$ ipython --no-banner

In [1]: import numpy as np

In [2]: import numpy.linalg as la

In [3]: np.set_printoptions(precision=2, suppress=True, linewidth=160, sign=" ")

In [4]: def rnd(a):
   ...:     return np.round(a, 2) + 0
   ...: 

In [5]: f = np.array([2, 0, -4, 4])

In [6]: r1 = np.array([-9, -3, 6, -2, -9])

In [7]: A = np.outer(f, r1)

In [8]: print(A)
[[-18  -6  12  -4 -18]
 [  0   0   0   0   0]
 [ 36  12 -24   8  36]
 [-36 -12  24  -8 -36]]

In [9]: rank = la.matrix_rank(A)

In [10]: print(rank)
1

In [11]: N = la.svd(A)[2][rank:].T

In [12]: print(rnd(A @ N))
[[ 0.  0.  0.  0.]
 [ 0.  0.  0.  0.]
 [ 0.  0.  0.  0.]
 [ 0.  0.  0.  0.]]

In [13]: print(N.shape)
(5, 4)

In [14]: print([int(la.matrix_rank(np.delete(A, i, axis=0))) for i in range(4)])
[1, 1, 1, 1]

In [15]: print(rnd(np.trace(la.pinv(A) @ A)))
1.0

In [16]: print(np.allclose(A[:-1].T @ la.lstsq(A[:-1].T, A[-1])[0], A[-1]))
True

In [17]: print(la.lstsq(A[:-1].T, A[-1])[2])
1

In [18]: print(np.unique(A.round(6), axis=0).shape)
(4, 5)

In [19]: other = np.array([[-3, -1], [0, -1], [-3, 2], [-1, 3], [1, 3]])

In [20]: print(other.T @ A.T)
[[  4   0  -8   8]
 [-18   0  36 -36]]

In [21]: print(np.vstack([A, other.T]).shape)
(6, 5)

In [22]: left, sigma, VT = la.svd(A)

In [23]: evecs = VT[:(sigma > 1e-8).sum()]

In [24]: rng = np.random.default_rng(33)

In [25]: vec = A[0] + -3 * A[2] + rng.integers(2) * np.eye(5)[0]

In [26]: print(vec)
[-125.  -42.   84.  -28. -126.]

In [27]: print(rnd(evecs.T @ evecs))
[[ 0.38  0.13 -0.26  0.09  0.38]
 [ 0.13  0.04 -0.09  0.03  0.13]
 [-0.26 -0.09  0.17 -0.06 -0.26]
 [ 0.09  0.03 -0.06  0.02  0.09]
 [ 0.38  0.13 -0.26  0.09  0.38]]

In [28]: print(rnd(np.diag(evecs.T @ evecs)))
[ 0.38  0.04  0.17  0.02  0.38]

In [29]: print(np.allclose(evecs.T @ evecs @ vec, vec))
False
